% ipython --no-banner

In [1]: import numpy as np

In [2]: np.set_printoptions(precision=2, suppress=True, linewidth=200, sign=" ")

In [3]: M = np.load("run4.npy")

In [4]: M
Out[4]: 
array([[  0,   0,   0,   0,   0,   0,   0],
       [  9,   9,   9,  15,  15,  15,  24],
       [ -6,  -6,  -6, -10, -10, -10, -16],
       [ -6,  -6,  -6, -10, -10, -10, -16],
       [ -9,  -9,  -9, -15, -15, -15, -24],
       [  3,   3,   3,   5,   5,   5,   8],
       [  9,   9,   9,  15,  15,  15,  24]])

In [5]: np.round(np.abs(np.linalg.eigvals(M)).max(), 2)
Out[5]: np.float64(7.0)

In [6]: (M - M.T) / 2
Out[6]: 
array([[  0. ,  -4.5,   3. ,   3. ,   4.5,  -1.5,  -4.5],
       [  4.5,   0. ,   7.5,  10.5,  12. ,   6. ,   7.5],
       [ -3. ,  -7.5,   0. ,  -2. ,  -0.5,  -6.5, -12.5],
       [ -3. , -10.5,   2. ,   0. ,   2.5,  -7.5, -15.5],
       [ -4.5, -12. ,   0.5,  -2.5,   0. , -10. , -19.5],
       [  1.5,  -6. ,   6.5,   7.5,  10. ,   0. ,  -3.5],
       [  4.5,  -7.5,  12.5,  15.5,  19.5,   3.5,   0. ]])

In [7]: round(float(np.linalg.det(M)), 2)
Out[7]: 0.0

In [8]: np.round(np.sort(np.abs(np.linalg.eigvals(M))), 2) + 0
Out[8]: array([ 0.,  0.,  0.,  0.,  0.,  0.,  7.])

In [9]: (M + M.T) / 2
Out[9]: 
array([[  0. ,   4.5,  -3. ,  -3. ,  -4.5,   1.5,   4.5],
       [  4.5,   9. ,   1.5,   4.5,   3. ,   9. ,  16.5],
       [ -3. ,   1.5,  -6. ,  -8. ,  -9.5,  -3.5,  -3.5],
       [ -3. ,   4.5,  -8. , -10. , -12.5,  -2.5,  -0.5],
       [ -4.5,   3. ,  -9.5, -12.5, -15. ,  -5. ,  -4.5],
       [  1.5,   9. ,  -3.5,  -2.5,  -5. ,   5. ,  11.5],
       [  4.5,  16.5,  -3.5,  -0.5,  -4.5,  11.5,  24. ]])

In [10]: u = np.array([-4, 4])

In [11]: np.polyval(u, M[1])
Out[11]: array([-32, -32, -32, -56, -56, -56, -92])

In [12]: np.cross(M[1, :3], M[4, :3])
Out[12]: array([ 0,  0,  0])

In [13]: x = np.array([0, 1, -1, 0, 0, -2, 1])

In [14]: h = np.maximum(M @ x, 0)

In [15]: M.T @ h
Out[15]: array([-102, -102, -102, -170, -170, -170, -272])

In [16]: np.maximum(M @ (3 * x), 0)
Out[16]: array([  0,   0,  12,  12,  18,   0,   0])

In [17]: np.tanh(M @ x)
Out[17]: array([ 0.  , -1.  ,  1.  ,  1.  ,  1.  , -0.96, -1.  ])

In [18]: np.maximum(M @ x, 0) - np.maximum(-M @ x, 0)
Out[18]: array([ 0, -6,  4,  4,  6, -2, -6])

In [19]: h
Out[19]: array([ 0,  0,  4,  4,  6,  0,  0])

In [20]: data = np.load("data.npy")

In [21]: data
Out[21]: 
array([[ 0,  0,  0,  0,  2],
       [ 0,  2,  2,  2,  2],
       [ 1,  2,  2,  2,  1],
       [ 1,  1,  2,  0,  0],
       [ 2,  2,  2,  1,  0],
       [ 1,  2,  0,  0,  0],
       [ 0,  6,  6,  6,  8]])

In [22]: x = np.array([-3, -3, 2, -1, 3])

In [23]: y = data @ x

In [24]: np.round(np.linalg.pinv(data) @ data, 2) + 0
Out[24]: 
array([[ 1.,  0.,  0.,  0.,  0.],
       [ 0.,  1.,  0.,  0.,  0.],
       [ 0.,  0.,  1.,  0.,  0.],
       [ 0.,  0.,  0.,  1.,  0.],
       [ 0.,  0.,  0.,  0.,  1.]])

In [25]: y
Out[25]: array([ 6,  2, -4, -2, -9, -9, 12])

In [26]: rng = np.random.default_rng(55)

In [27]: y = y + 0.05 * rng.normal(size=7)

In [28]: y
Out[28]: array([ 6.04,  1.85, -4.02, -1.93, -9.06, -9.  , 12.07])

In [29]: beta, *_ = np.linalg.lstsq(data, y)

In [30]: beta.round()
Out[30]: array([-3., -3.,  2., -1.,  3.])

In [31]: left, sv, Vh = np.linalg.svd(data, full_matrices=False)

In [32]: round(np.sqrt((sv ** 2).sum()), 2), round(float(np.linalg.norm(data)), 2)
Out[32]: (np.float64(15.17), 15.17)

In [33]: sv
Out[33]: array([ 14.48,   3.92,   1.62,   1.33,   0.76])

In [34]: sv / sv[0]
Out[34]: array([ 1.  ,  0.27,  0.11,  0.09,  0.05])

In [35]: np.cumsum(sv ** 2) / np.sum(sv ** 2)
Out[35]: array([ 0.91,  0.98,  0.99,  1.  ,  1.  ])

In [36]: np.abs(Vh[0])
Out[36]: array([ 0.05,  0.49,  0.48,  0.46,  0.56])

In [37]: np.linalg.norm(data, axis=0)
Out[37]: array([ 2.65,  7.28,  7.21,  6.71,  8.54])

In [38]: round(float(np.linalg.norm(data) ** 2 / np.linalg.norm(data, 2) ** 2), 2)
Out[38]: 1.1

In [39]: round(np.linalg.norm(data[1] - data[0]), 2)
Out[39]: np.float64(3.46)

In [40]: np.linalg.norm(data, axis=1)
Out[40]: array([  2.  ,   4.  ,   3.74,   2.45,   3.61,   2.24,  13.11])

In [41]: np.linalg.norm(data, axis=1).argmax()
Out[41]: np.int64(6)

In [42]: round(np.linalg.norm(data[1], 1), 2), round(float(np.linalg.norm(data[1], np.inf)), 2)
Out[42]: (np.float64(8.0), 2.0)

In [43]: P = data @ np.linalg.solve(data.T @ data, data.T)

In [44]: np.allclose(P @ P, P)
Out[44]: True

In [45]: np.round(np.linalg.eigvalsh(P), 2) + 0
Out[45]: array([ 0.,  0.,  1.,  1.,  1.,  1.,  1.])

In [46]: round(np.trace(P), 2)
Out[46]: np.float64(5.0)

In [47]: np.diag(P)
Out[47]: array([ 0.88,  0.17,  0.49,  0.92,  0.67,  0.98,  0.9 ])

In [48]: np.round(P @ data[:, 4], 2) + 0
Out[48]: array([ 2.,  2.,  1.,  0.,  0.,  0.,  8.])

In [49]: Y = np.c_[data[:, :2] @ np.array([[-4, -2], [2, 3]]), np.array([0, 2, 0, 1, 1, 1, 1])]

In [50]: Y
Out[50]: 
array([[ 0,  0,  0],
       [ 4,  6,  2],
       [ 0,  4,  0],
       [-2,  1,  1],
       [-4,  2,  1],
       [ 0,  4,  1],
       [12, 18,  1]])

In [51]: np.linalg.matrix_rank(Y)
Out[51]: np.int64(3)

In [52]: np.round(np.linalg.norm(Y - data @ np.linalg.lstsq(data, Y)[0], axis=0), 2) + 0
Out[52]: array([ 0.  ,  0.  ,  1.57])

In [53]: A = np.array([[2, -3, 3, 2], [0, -3, 4, -1], [0, 0, 5, 3], [0, 0, 0, 5]])

In [54]: w1 = np.array([[1, -5, 3], [3, 3, -3], [-2, -4, -1], [-1, -3, -3]])

In [55]: beta = np.array([0, 2, 3])

In [56]: H = np.maximum(A @ w1 + beta, 0)

In [57]: H
Out[57]: 
array([[  0,   0,   9],
       [  0,   0,  11],
       [  0,   0,   0],
       [  0,   0,   0]])

In [58]: (H > 0).mean(axis=0)
Out[58]: array([ 0. ,  0. ,  0.5])

In [59]: C = np.array([[0, 0, 2], [1, 0, -1], [-1, 2, -1]])

In [60]: (H @ C).round(6).argmax(axis=1)
Out[60]: array([ 1,  1,  0,  0])

In [61]: w1 @ C
Out[61]: 
array([[-8,  6,  4],
       [ 6, -6,  6],
       [-3, -2,  1],
       [ 0, -6,  4]])
